$ ipython --no-banner

In [1]: import numpy as np

In [2]: np.set_printoptions(suppress=True, linewidth=200)

In [3]: def rd(a):
   ...:     return np.round(a, 3) + 0
   ...: 

In [4]: F = np.load("w.npy")

In [5]: F
Out[5]: 
array([[-0.158, -0.1  ,  0.   ,  0.1  ,  2.1  , -1.6  , -0.5  , -0.1  ,  0.4  , -0.1  , -1.5  ],
       [-0.849, -1.5  , -0.3  ,  0.4  , -1.9  ,  0.2  ,  0.9  ,  0.8  ,  0.2  ,  1.3  ,  0.3  ],
       [ 0.584, -1.8  , -0.2  , -0.3  , -0.5  , -0.5  , -1.9  , -0.8  ,  0.2  ,  1.   , -0.4  ],
       [-0.271, -0.9  , -0.2  ,  0.1  , -0.9  ,  0.6  , -1.1  , -0.8  , -1.9  , -1.4  , -1.1  ],
       [-0.099, -1.1  , -0.1  ,  0.1  ,  0.2  ,  0.9  ,  0.1  ,  1.6  ,  0.6  , -0.8  , -0.7  ],
       [ 2.217,  0.6  ,  0.5  , -1.1  ,  1.2  , -0.5  , -1.7  ,  1.2  , -1.3  ,  0.1  ,  0.   ],
       [ 1.355,  0.1  , -0.2  , -0.7  ,  1.2  , -0.8  , -0.9  , -1.6  , -0.3  ,  1.2  ,  2.3  ],
       [-2.769,  1.5  , -1.5  ,  1.4  ,  0.5  ,  0.   ,  1.9  , -0.4  ,  1.2  ,  0.9  ,  0.4  ],
       [-1.734,  1.1  , -1.   ,  0.9  , -1.3  , -0.7  , -0.7  ,  0.9  ,  0.5  , -0.5  , -0.3  ],
       [-4.601,  1.1  , -2.   ,  2.3  ,  0.4  ,  1.1  , -0.9  ,  0.1  ,  0.3  ,  0.7  , -0.6  ],
       [ 0.655,  0.   , -1.3  , -0.3  , -1.2  , -0.4  , -1.8  , -0.6  , -1.6  ,  0.5  , -0.5  ]])

In [6]: vec = np.array([3, 8, 7, 4, 5, 2, 6, 0, 1, 7, 4])

In [7]: target = F @ vec

In [8]: b, lr = np.zeros(11), 1 / np.linalg.norm(F, 2) ** 2

In [9]: for i in range(150):
   ...:     b -= lr * F.T @ (F @ b - target)
   ...:     if i % 50 == 0: print(i, round(np.linalg.norm(F @ b - target), 3))
   ...: 
0 40.322
50 3.716
100 1.838

In [10]: rd(b)
Out[10]: array([ 0.848,  7.691,  6.104, -0.703,  5.176,  1.814,  6.163,  0.201,  1.045,  6.503,  4.272])

In [11]: rd(np.linalg.cond(F))
Out[11]: np.float64(715.125)

In [12]: J = np.load("block17.npy")

In [13]: J
Out[13]: 
array([[0, 1, 1, 2, 2, 0, 0, 2, 1, 0, 1],
       [0, 0, 0, 1, 2, 1, 2, 2, 0, 1, 2],
       [0, 0, 0, 1, 0, 1, 1, 1, 1, 2, 2],
       [0, 0, 0, 0, 0, 0, 1, 0, 0, 0, 0],
       [0, 0, 0, 0, 0, 0, 2, 2, 1, 2, 2],
       [0, 0, 0, 0, 0, 0, 2, 0, 1, 0, 1],
       [0, 0, 0, 0, 0, 0, 0, 1, 1, 2, 1],
       [0, 0, 0, 0, 0, 0, 0, 0, 1, 1, 0],
       [0, 0, 0, 0, 0, 0, 0, 0, 0, 0, 2],
       [0, 0, 0, 0, 0, 0, 0, 0, 0, 0, 2],
       [0, 0, 0, 0, 0, 0, 0, 0, 0, 0, 0]])

In [14]: U, sv, VT = np.linalg.svd(J)

In [15]: rd(sv)
Out[15]: array([7.654, 3.563, 2.65 , 2.4  , 1.677, 1.251, 0.724, 0.193, 0.   , 0.   , 0.   ])

In [16]: B = U[:, :8] @ np.diag(sv[:8]) @ VT[:8]

In [17]: np.linalg.matrix_rank(B)
Out[17]: np.int64(8)

In [18]: rd(B)
Out[18]: 
array([[0., 1., 1., 2., 2., 0., 0., 2., 1., 0., 1.],
       [0., 0., 0., 1., 2., 1., 2., 2., 0., 1., 2.],
       [0., 0., 0., 1., 0., 1., 1., 1., 1., 2., 2.],
       [0., 0., 0., 0., 0., 0., 1., 0., 0., 0., 0.],
       [0., 0., 0., 0., 0., 0., 2., 2., 1., 2., 2.],
       [0., 0., 0., 0., 0., 0., 2., 0., 1., 0., 1.],
       [0., 0., 0., 0., 0., 0., 0., 1., 1., 2., 1.],
       [0., 0., 0., 0., 0., 0., 0., 0., 1., 1., 0.],
       [0., 0., 0., 0., 0., 0., 0., 0., 0., 0., 2.],
       [0., 0., 0., 0., 0., 0., 0., 0., 0., 0., 2.],
       [0., 0., 0., 0., 0., 0., 0., 0., 0., 0., 0.]])

In [19]: np.abs(np.diag(np.linalg.qr(J)[1])) > 1e-9
Out[19]: array([False, False, False, False, False, False, False, False, False, False, False])

In [20]: np.allclose(J[:-1].T @ np.linalg.lstsq(J[:-1].T, J[-1])[0], J[-1])
Out[20]: True

In [21]: A = np.load("mat.npy")

In [22]: rd(A)
Out[22]: 
array([[0.25 , 0.   , 0.   , 0.25 , 0.   , 0.   , 0.   , 0.25 , 0.   , 0.25 , 0.   ],
       [0.   , 0.5  , 0.   , 0.   , 0.   , 0.   , 0.   , 0.   , 0.   , 0.5  , 0.   ],
       [0.   , 0.   , 0.333, 0.   , 0.   , 0.333, 0.   , 0.   , 0.   , 0.   , 0.333],
       [0.   , 0.   , 0.167, 0.333, 0.   , 0.   , 0.167, 0.167, 0.167, 0.   , 0.   ],
       [0.   , 0.   , 0.   , 0.   , 0.4  , 0.   , 0.2  , 0.2  , 0.   , 0.   , 0.2  ],
       [0.   , 0.   , 0.   , 0.   , 0.167, 0.167, 0.167, 0.   , 0.167, 0.167, 0.167],
       [0.   , 0.   , 0.   , 0.   , 0.333, 0.   , 0.333, 0.   , 0.   , 0.333, 0.   ],
       [0.   , 0.167, 0.167, 0.167, 0.   , 0.167, 0.167, 0.167, 0.   , 0.   , 0.   ],
       [0.   , 0.   , 0.2  , 0.   , 0.2  , 0.   , 0.   , 0.   , 0.4  , 0.   , 0.2  ],
       [0.25 , 0.25 , 0.   , 0.   , 0.   , 0.   , 0.   , 0.   , 0.   , 0.5  , 0.   ],
       [0.2  , 0.   , 0.2  , 0.   , 0.   , 0.   , 0.   , 0.2  , 0.   , 0.   , 0.4  ]])

In [23]: A @ np.ones(11)
Out[23]: array([1., 1., 1., 1., 1., 1., 1., 1., 1., 1., 1.])

In [24]: rd(np.linalg.matrix_power(A, 100))
Out[24]: 
array([[0.11 , 0.16 , 0.065, 0.06 , 0.055, 0.041, 0.061, 0.076, 0.028, 0.269, 0.075],
       [0.11 , 0.16 , 0.065, 0.06 , 0.055, 0.041, 0.061, 0.076, 0.028, 0.269, 0.075],
       [0.11 , 0.16 , 0.065, 0.06 , 0.055, 0.041, 0.061, 0.076, 0.028, 0.269, 0.075],
       [0.11 , 0.16 , 0.065, 0.06 , 0.055, 0.041, 0.061, 0.076, 0.028, 0.269, 0.075],
       [0.11 , 0.16 , 0.065, 0.06 , 0.055, 0.041, 0.061, 0.076, 0.028, 0.269, 0.075],
       [0.11 , 0.16 , 0.065, 0.06 , 0.055, 0.041, 0.061, 0.076, 0.028, 0.269, 0.075],
       [0.11 , 0.16 , 0.065, 0.06 , 0.055, 0.041, 0.061, 0.076, 0.028, 0.269, 0.075],
       [0.11 , 0.16 , 0.065, 0.06 , 0.055, 0.041, 0.061, 0.076, 0.028, 0.269, 0.075],
       [0.11 , 0.16 , 0.065, 0.06 , 0.055, 0.041, 0.061, 0.076, 0.028, 0.269, 0.075],
       [0.11 , 0.16 , 0.065, 0.06 , 0.055, 0.041, 0.061, 0.076, 0.028, 0.269, 0.075],
       [0.11 , 0.16 , 0.065, 0.06 , 0.055, 0.041, 0.061, 0.076, 0.028, 0.269, 0.075]])

In [25]: rd(A.sum(axis=1))
Out[25]: array([1., 1., 1., 1., 1., 1., 1., 1., 1., 1., 1.])

In [26]: p = np.eye(11)[4]

In [27]: for _ in range(4):
    ...:     p = p @ A
    ...:     print(p.round(3))
    ...: 
[0.  0.  0.  0.  0.4 0.  0.2 0.2 0.  0.  0.2]
[0.04  0.033 0.073 0.033 0.227 0.033 0.18  0.153 0.    0.067 0.16 ]
[0.059 0.059 0.088 0.047 0.156 0.056 0.142 0.118 0.011 0.126 0.139]
[0.074 0.081 0.087 0.05  0.121 0.058 0.115 0.101 0.021 0.163 0.128]

In [28]: rng = np.random.default_rng(85512)

In [29]: z = rng.permutation(11)

In [30]: z
Out[30]: array([ 3,  6,  4,  1, 10,  5,  0,  8,  2,  9,  7])

In [31]: B = A[z][:, z]

In [32]: rd(np.trace(B))
Out[32]: np.float64(3.783)

In [33]: rd(np.sort(np.abs(np.linalg.eigvals(B))))
Out[33]: array([0.078, 0.081, 0.149, 0.149, 0.357, 0.357, 0.438, 0.438, 0.561, 0.797, 1.   ])

In [34]: rd(np.sort(np.abs(np.linalg.eigvals(A))))
Out[34]: array([0.078, 0.081, 0.149, 0.149, 0.357, 0.357, 0.438, 0.438, 0.561, 0.797, 1.   ])

In [35]: np.allclose(A @ A.T, A.T @ A)
Out[35]: False

In [36]: rd((A - A.T) / 2)
Out[36]: 
array([[ 0.   ,  0.   ,  0.   ,  0.125,  0.   ,  0.   ,  0.   ,  0.125,  0.   ,  0.   , -0.1  ],
       [ 0.   ,  0.   ,  0.   ,  0.   ,  0.   ,  0.   ,  0.   , -0.083,  0.   ,  0.125,  0.   ],
       [ 0.   ,  0.   ,  0.   , -0.083,  0.   ,  0.167,  0.   , -0.083, -0.1  ,  0.   ,  0.067],
       [-0.125,  0.   ,  0.083,  0.   ,  0.   ,  0.   ,  0.083,  0.   ,  0.083,  0.   ,  0.   ],
       [ 0.   ,  0.   ,  0.   ,  0.   ,  0.   , -0.083, -0.067,  0.1  , -0.1  ,  0.   ,  0.1  ],
       [ 0.   ,  0.   , -0.167,  0.   ,  0.083,  0.   ,  0.083, -0.083,  0.083,  0.083,  0.083],
       [ 0.   ,  0.   ,  0.   , -0.083,  0.067, -0.083,  0.   , -0.083,  0.   ,  0.167,  0.   ],
       [-0.125,  0.083,  0.083,  0.   , -0.1  ,  0.083,  0.083,  0.   ,  0.   ,  0.   , -0.1  ],
       [ 0.   ,  0.   ,  0.1  , -0.083,  0.1  , -0.083,  0.   ,  0.   ,  0.   ,  0.   ,  0.1  ],
       [ 0.   , -0.125,  0.   ,  0.   ,  0.   , -0.083, -0.167,  0.   ,  0.   ,  0.   ,  0.   ],
       [ 0.1  ,  0.   , -0.067,  0.   , -0.1  , -0.083,  0.   ,  0.1  , -0.1  ,  0.   ,  0.   ]])

In [37]: rd(np.trace(A))
Out[37]: np.float64(3.783)

In [38]: rd((A + A.T) / 2)
Out[38]: 
array([[0.25 , 0.   , 0.   , 0.125, 0.   , 0.   , 0.   , 0.125, 0.   , 0.25 , 0.1  ],
       [0.   , 0.5  , 0.   , 0.   , 0.   , 0.   , 0.   , 0.083, 0.   , 0.375, 0.   ],
       [0.   , 0.   , 0.333, 0.083, 0.   , 0.167, 0.   , 0.083, 0.1  , 0.   , 0.267],
       [0.125, 0.   , 0.083, 0.333, 0.   , 0.   , 0.083, 0.167, 0.083, 0.   , 0.   ],
       [0.   , 0.   , 0.   , 0.   , 0.4  , 0.083, 0.267, 0.1  , 0.1  , 0.   , 0.1  ],
       [0.   , 0.   , 0.167, 0.   , 0.083, 0.167, 0.083, 0.083, 0.083, 0.083, 0.083],
       [0.   , 0.   , 0.   , 0.083, 0.267, 0.083, 0.333, 0.083, 0.   , 0.167, 0.   ],
       [0.125, 0.083, 0.083, 0.167, 0.1  , 0.083, 0.083, 0.167, 0.   , 0.   , 0.1  ],
       [0.   , 0.   , 0.1  , 0.083, 0.1  , 0.083, 0.   , 0.   , 0.4  , 0.   , 0.1  ],
       [0.25 , 0.375, 0.   , 0.   , 0.   , 0.083, 0.167, 0.   , 0.   , 0.5  , 0.   ],
       [0.1  , 0.   , 0.267, 0.   , 0.1  , 0.083, 0.   , 0.1  , 0.1  , 0.   , 0.4  ]])

In [39]: arr = np.load("case6.npy")

In [40]: arr
Out[40]: 
array([[2, 2, 1, 2, 0, 1, 0, 2, 2, 0, 1],
       [0, 0, 2, 0, 2, 0, 1, 0, 0, 1, 2],
       [0, 0, 2, 1, 1, 2, 2, 2, 2, 0, 2],
       [0, 0, 0, 0, 1, 2, 2, 0, 0, 0, 0],
       [0, 0, 0, 0, 1, 0, 2, 0, 1, 0, 0],
       [0, 0, 0, 0, 0, 0, 2, 2, 1, 0, 2],
       [0, 0, 0, 0, 0, 0, 0, 0, 1, 2, 0],
       [0, 0, 0, 0, 0, 0, 0, 0, 1, 0, 1],
       [0, 0, 0, 0, 0, 0, 0, 0, 0, 2, 1],
       [0, 0, 0, 0, 0, 0, 0, 0, 0, 1, 0],
       [0, 0, 0, 0, 0, 0, 0, 0, 0, 0, 0]])

In [41]: B = arr + rng.integers(-2, 3, (11, 9)) @ rng.integers(-2, 3, (9, 11))

In [42]: B
Out[42]: 
array([[  7,  -6,   5,   3,   2,   9,  -2,  -7,   0,   1,   3],
       [ -2,  -5,  -3,  -8,   0,  -2,   8,   6,   3,   3,  -2],
       [-10,   6,  -8,   2, -11,   4,   6,   9,  -4,  -3,  -1],
       [ -2,   1,   2,   0,   3,  -1,  -4,  -2,   3,  -4,  -3],
       [  5,   6,   6,  -6,   1,   5,  -5,   5,   7,  -6,  -1],
       [-10,  -1,  -8,   6,  -6,  -4,   7,   2,  -4,   0,   1],
       [ -1,   2,   6,   5,  -6,  -1,  -4,  -7,  -1,  -1,   5],
       [  6,   0,   8,  -1,  12,   1,   6,   2,   6,   0,   1],
       [  4,  -9,   2,  -2,   8,  -6,   7,  -4,   2,   9,   2],
       [ -8,  -1,  -5,  -3,  -2,  -3,   7,   6,   2,  -1,  -6],
       [  6,   6,  13,  -2,  10,   8,   6,   4,   5,  -9,  -2]])

In [43]: B - arr
Out[43]: 
array([[  5,  -8,   4,   1,   2,   8,  -2,  -9,  -2,   1,   2],
       [ -2,  -5,  -5,  -8,  -2,  -2,   7,   6,   3,   2,  -4],
       [-10,   6, -10,   1, -12,   2,   4,   7,  -6,  -3,  -3],
       [ -2,   1,   2,   0,   2,  -3,  -6,  -2,   3,  -4,  -3],
       [  5,   6,   6,  -6,   0,   5,  -7,   5,   6,  -6,  -1],
       [-10,  -1,  -8,   6,  -6,  -4,   5,   0,  -5,   0,  -1],
       [ -1,   2,   6,   5,  -6,  -1,  -4,  -7,  -2,  -3,   5],
       [  6,   0,   8,  -1,  12,   1,   6,   2,   5,   0,   0],
       [  4,  -9,   2,  -2,   8,  -6,   7,  -4,   2,   7,   1],
       [ -8,  -1,  -5,  -3,  -2,  -3,   7,   6,   2,  -2,  -6],
       [  6,   6,  13,  -2,  10,   8,   6,   4,   5,  -9,  -2]])

In [44]: rd(np.linalg.svd(B - arr, compute_uv=False))
Out[44]: array([38.701, 26.41 , 25.739, 14.786, 12.513,  9.007,  7.168,  1.938,  0.911,  0.   ,  0.   ])

In [45]: vec = np.array([1, 3, 3, 0, 2, 1, 0, 0, 1, 0, 1])

In [46]: h = np.maximum(B @ vec, 0)

In [47]: np.maximum(B @ vec, 0) - np.maximum(-B @ vec, 0)
Out[47]: array([ 20, -27, -39,  12,  54, -56,  14,  62,  -3, -37,  94])

In [48]: rd(np.tanh(B @ vec))
Out[48]: array([ 1.   , -1.   , -1.   ,  1.   ,  1.   , -1.   ,  1.   ,  1.   , -0.995, -1.   ,  1.   ])

In [49]: B.T @ h
Out[49]: array([ 1308,   808,  2250,  -444,  1730,  1238,   522,   508,  1242, -1212,   -86])

In [50]: rd(np.linalg.norm(arr, 2) / np.linalg.norm(arr))
Out[50]: np.float64(0.746)

In [51]: np.linalg.cond(arr) > 100
Out[51]: np.True_

In [52]: [round(float(x), 3) for x in np.linalg.svd(arr, compute_uv=False)[:3]]
Out[52]: [7.606, 4.084, 3.408]

In [53]: X = np.loadtxt("layer9.csv", delimiter=",")

In [54]: X
Out[54]: 
array([[ 1.959,  0.487, -0.304, -1.369,  2.186, -2.269],
       [-1.716,  0.534,  2.452, -0.466,  0.99 , -1.871],
       [ 1.909,  0.324, -0.483, -2.478,  3.903, -4.093],
       [-0.103,  1.276,  1.259,  0.345,  1.005, -0.947],
       [ 0.697,  0.052, -0.41 ,  0.389, -0.236,  0.753],
       [ 0.724,  0.575, -0.071, -0.482,  0.965, -0.932],
       [-0.006,  0.668,  0.582,  0.012,  0.399, -0.672],
       [-1.244, -1.563, -0.996,  1.811, -2.735,  3.146],
       [ 0.335,  0.219,  0.124, -0.95 ,  0.645, -1.264],
       [ 1.229,  0.251, -0.941,  0.739,  0.541,  0.264],
       [ 0.21 ,  1.524,  1.293, -0.41 ,  0.607, -1.12 ],
       [ 2.086,  0.764, -1.655,  0.226,  1.661, -1.376]])

In [55]: vec = np.array([-5, 1, 8, 5, 8, 9])

In [56]: target = X @ vec

In [57]: rd(target)
Out[57]: array([-21.518,  17.481, -31.088,  13.105,   0.121,  -6.691,   2.558,  12.178, -11.43 ,  -3.023,   3.544, -20.872])

In [58]: rd(np.linalg.solve(X.T @ X, X.T @ target))
Out[58]: array([-5.,  1.,  8.,  5.,  8.,  9.])

In [59]: target = target + 0.02 * rng.normal(size=12)

In [60]: rd(target)
Out[60]: array([-21.554,  17.491, -31.094,  13.112,   0.14 ,  -6.727,   2.565,  12.191, -11.438,  -2.998,   3.601, -20.887])

In [61]: b, *_ = np.linalg.lstsq(X, target)

In [62]: rd(np.linalg.norm(target - X @ b))
Out[62]: np.float64(0.071)

In [63]: def softmax(z):
    ...:     e = np.exp(z - z.max(axis=-1, keepdims=True))
    ...:     return e / e.sum(axis=-1, keepdims=True)
    ...: 

In [64]: rd(softmax(X[2]))
Out[64]: array([0.116, 0.024, 0.011, 0.001, 0.849, 0.   ])

In [65]: rd(softmax(10 * X[2]))
Out[65]: array([0., 0., 0., 0., 1., 0.])

In [66]: scores = X @ X.T / np.sqrt(6)

In [67]: softmax(scores).round(6).argmax(axis=1)
Out[67]: array([ 2,  1,  2,  2,  7,  2,  2,  7,  2, 11,  2,  2])
